$ python -q
>>> import numpy as np
>>> from numpy import linalg as LA
>>> np.set_printoptions(precision=3, suppress=True, linewidth=120, floatmode="fixed")
>>> J = np.loadtxt("case10.csv", delimiter=",")
>>> J
array([[ 0.005, -2.072],
       [ 0.062, -5.939],
       [ 0.025, -7.046],
       [-0.009, -1.987]])
>>> left, sv, VT = LA.svd(J)
>>> np.argmax(sv[:-1] / (sv[1:] + 1e-6)) + 1
np.int64(1)
>>> sv
array([9.652, 0.038])
>>> Y = left[:, :1] @ np.diag(sv[:1]) @ VT[:1]
>>> Y
array([[ 0.012, -2.072],
       [ 0.034, -5.939],
       [ 0.041, -7.046],
       [ 0.011, -1.987]])
>>> feats = np.load("a.npy")
>>> feats
array([[ 5.000,  0.000,  6.000,  1.000],
       [ 2.000,  5.000, -9.000,  5.000],
       [ 0.000,  0.000,  1.000,  0.000],
       [ 0.000,  0.000,  1.000,  1.000]])
>>> x0 = np.array([1, 3, 2, 0])
>>> rhs = feats @ x0
>>> rhs
array([17.000, -1.000,  2.000,  2.000])
>>> LA.solve(feats, feats[:, 2])
array([0.000, 0.000, 1.000, 0.000])
>>> LA.solve(feats, rhs)
array([1.000, 3.000, 2.000, 0.000])
>>> LA.solve(feats, -3 * rhs)
array([-3.000, -9.000, -6.000,  0.000])
>>> w1 = np.array([[2, 0, 0, 1, 1, 0], [-1, -2, -1, -1, 0, 2]])
>>> c = np.array([-2, 0, 3, -2, 3, -2])
>>> hid = np.maximum(J @ w1 + c, 0)
>>> (hid > 0).mean(axis=0)
array([0.750, 1.000, 1.000, 0.750, 1.000, 0.000])
>>> C = np.array([[0, 1, 2], [1, 2, 1], [1, 0, 2], [0, 1, 1], [0, 1, 2], [2, 0, 2]])
>>> (hid @ C).round(6).argmax(axis=1)
array([2, 2, 2, 2])
>>> hid @ C
array([[ 9.216, 11.452, 20.539],
       [20.817, 34.882, 48.007],
       [24.138, 41.376, 55.497],
       [ 8.961, 10.939, 19.930]])
>>> r0 = np.array([-2, 2, 2, -1])
>>> Y = feats + np.outer(r0, np.eye(4)[2])
>>> LA.matrix_rank(LA.inv(Y) - LA.inv(feats), tol=1e-8)
np.int64(1)
>>> LA.matrix_rank(Y - feats)
np.int64(1)
